In [1]: import numpy as np

In [2]: np.set_printoptions(precision=3, suppress=True, linewidth=200, floatmode="fixed")

In [3]: K = np.load("a.npy")

In [4]: K
Out[4]: 
array([[ 1, -1, -1,  1,  1, -1, -1,  1],
       [ 1, -1, -1,  1, -1,  1,  1, -1],
       [ 1, -1,  1, -1, -1,  1, -1,  1]])

In [5]: def softmax(z):
   ...:     e = np.exp(z - z.max(axis=-1, keepdims=True))
   ...:     return e / e.sum(axis=-1, keepdims=True)
   ...: 

In [6]: softmax(K[0])
Out[6]: array([0.220, 0.030, 0.030, 0.220, 0.220, 0.030, 0.030, 0.220])

In [7]: np.round(softmax(10 * K[0]), 3) + 0
Out[7]: array([0.250, 0.000, 0.000, 0.250, 0.250, 0.000, 0.000, 0.250])

In [8]: att = K @ K.T / np.sqrt(8)

In [9]: softmax(att + np.triu(np.full(att.shape, -np.inf), 1))
Out[9]: 
array([[1.000, 0.000, 0.000],
       [0.056, 0.944, 0.000],
       [0.053, 0.053, 0.894]])

In [10]: softmax(att).round(6).argmax(axis=1)
Out[10]: array([0, 1, 2])

In [11]: softmax(att)[0] @ K
Out[11]: array([ 1.000, -1.000, -0.894,  0.894,  0.789, -0.789, -0.894,  0.894])

In [12]: softmax(att)
Out[12]: 
array([[0.894, 0.053, 0.053],
       [0.053, 0.894, 0.053],
       [0.053, 0.053, 0.894]])

In [13]: cov = K.T @ K

In [14]: (K @ K.T).shape
Out[14]: (3, 3)

In [15]: np.round(np.linalg.eigvalsh(cov)[::-1], 3) + 0
Out[15]: array([8.000, 8.000, 8.000, 0.000, 0.000, 0.000, 0.000, 0.000])

In [16]: np.allclose(cov, cov.T)
Out[16]: True

In [17]: np.trace(cov), (K ** 2).sum()
Out[17]: (np.int64(24), np.int64(24))

In [18]: np.linalg.matrix_rank(cov)
Out[18]: np.int64(3)

In [19]: other = K[0, 0] * K[1:] - np.outer(K[1:, 0], K[0])

In [20]: other
Out[20]: 
array([[ 0,  0,  0,  0, -2,  2,  2, -2],
       [ 0,  0,  2, -2, -2,  2,  0,  0]])

In [21]: np.flatnonzero(~other.round(6).any(axis=1))
Out[21]: array([], dtype=int64)
